$ ipython --no-banner

In [1]: import numpy as np

In [2]: np.set_printoptions(suppress=True, linewidth=200)

In [3]: K = np.load("m.npy")

In [4]: K
Out[4]: 
array([[ 1, -1,  1],
       [ 1,  0,  0],
       [ 1,  1,  1],
       [ 1,  2,  4]])

In [5]: B = np.array([[2, -2], [0, -2]])

In [6]: cent = np.kron(B, K)

In [7]: cent
Out[7]: 
array([[ 2, -2,  2, -2,  2, -2],
       [ 2,  0,  0, -2,  0,  0],
       [ 2,  2,  2, -2, -2, -2],
       [ 2,  4,  8, -2, -4, -8],
       [ 0,  0,  0, -2,  2, -2],
       [ 0,  0,  0, -2,  0,  0],
       [ 0,  0,  0, -2, -2, -2],
       [ 0,  0,  0, -2, -4, -8]])

In [8]: np.linalg.matrix_rank(cent)
Out[8]: np.int64(6)

In [9]: round(float(np.linalg.norm(cent, 2)), 2), np.round(np.linalg.norm(B, 2) * np.linalg.norm(K, 2), 2)
Out[9]: (15.84, np.float64(15.84))

In [10]: cent.shape
Out[10]: (8, 6)

In [11]: B = np.c_[cent[:, :1] @ np.array([[-2]]), np.array([3, 1, 1, 5, 1, 2, 5, 0])]

In [12]: B
Out[12]: 
array([[-4,  3],
       [-4,  1],
       [-4,  1],
       [-4,  5],
       [ 0,  1],
       [ 0,  2],
       [ 0,  5],
       [ 0,  0]])

In [13]: np.round(np.linalg.norm(B - cent @ np.linalg.lstsq(cent, B)[0], axis=0), 2) + 0
Out[13]: array([0.  , 2.28])

In [14]: np.linalg.matrix_rank(B)
Out[14]: np.int64(2)

In [15]: Q, r_ = np.linalg.qr(B)

In [16]: np.round(Q @ r_, 2)
Out[16]: 
array([[-4.,  3.],
       [-4.,  1.],
       [-4.,  1.],
       [-4.,  5.],
       [ 0.,  1.],
       [ 0.,  2.],
       [ 0.,  5.],
       [ 0.,  0.]])

In [17]: Q.shape, r_.shape
Out[17]: ((8, 2), (2, 2))

In [18]: Q.round(2)
Out[18]: 
array([[-0.5 ,  0.08],
       [-0.5 , -0.23],
       [-0.5 , -0.23],
       [-0.5 ,  0.39],
       [ 0.  ,  0.16],
       [ 0.  ,  0.31],
       [ 0.  ,  0.78],
       [ 0.  ,  0.  ]])

In [19]: np.round(np.abs(np.diag(r_)), 2)
Out[19]: array([8. , 6.4])

In [20]: np.round(np.linalg.norm(Q, axis=0), 2)
Out[20]: array([1., 1.])

In [21]: rng = np.random.default_rng(73)

In [22]: idx = rng.permutation(3)

In [23]: B = K[:, idx] * rng.choice([-1, 1], 3)

In [24]: B
Out[24]: 
array([[ 1, -1,  1],
       [ 1,  0,  0],
       [ 1, -1, -1],
       [ 1, -4, -2]])

In [25]: U, _, Vt = np.linalg.svd(K.T @ B)

In [26]: np.round(U @ Vt, 2) + 0
Out[26]: 
array([[ 1.,  0.,  0.],
       [ 0.,  0., -1.],
       [ 0., -1.,  0.]])
